$ python -q
>>> import numpy as np
>>> import numpy.linalg as la
>>> np.set_printoptions(precision=2, suppress=True, linewidth=200)
>>> F = np.load("m.npy")
>>> F
array([[0, 0],
       [3, 6]])
>>> # triangular: eigenvalues sit on the diagonal
>>> round(float(la.norm(F, 2) / la.norm(F)), 2)
1.0
>>> la.cond(F) > 100
np.True_
>>> print(la.matrix_power(F, 2))
[[ 0  0]
 [18 36]]
>>> np.trace(F)
np.int64(6)
>>> (F + F.T) / 2
array([[0. , 1.5],
       [1.5, 6. ]])
>>> np.allclose(F @ F.T, F.T @ F)
False
>>> round(float(la.det(F)), 2)
0.0
>>> m1 = np.array([[-1, 0, 0], [-3, 5, 0], [2, 2, 5]])
>>> la.eigvals(m1)
array([ 5.,  5., -1.])
>>> print(np.poly(m1))
[ 1. -9. 15. 25.]
>>> round(float(la.det(2 * m1)), 2), np.round(la.det(m1), 2)
(-200.0, np.float64(-25.0))
>>> print(la.matrix_power(m1 - np.diag(np.diag(m1)), 3))
[[0 0 0]
 [0 0 0]
 [0 0 0]]
>>> m1 @ m1
array([[  1,   0,   0],
       [-12,  25,   0],
       [  2,  20,  25]])
>>> np.prod(np.diag(m1)), round(la.det(m1), 2)
(np.int64(-25), np.float64(-25.0))
>>> rng = np.random.default_rng(4328)
>>> labels = rng.permutation(3)
>>> B = m1[:, labels] * rng.choice([-1, 1], 3)
>>> B
array([[-1,  0,  0],
       [-3,  5,  0],
       [ 2,  2, -5]])
>>> U, _, vt = la.svd(m1.T @ B)
>>> np.round(U @ vt, 2) + 0
array([[ 1.,  0.,  0.],
       [ 0.,  1.,  0.],
       [ 0.,  0., -1.]])
>>> np.sort(la.eigvals(B))
array([-5., -1.,  5.])
>>> np.prod(np.diag(B)), round(la.det(B), 2)
(np.int64(25), np.float64(25.0))
>>> [int(la.matrix_rank(la.matrix_power(B, p))) for p in range(1, 4)]
[3, 3, 3]
>>> la.matrix_rank(B - B[0, 0] * np.eye(3))
np.int64(2)
>>> la.matrix_power(B - np.diag(np.diag(B)), 3)
array([[0, 0, 0],
       [0, 0, 0],
       [0, 0, 0]])
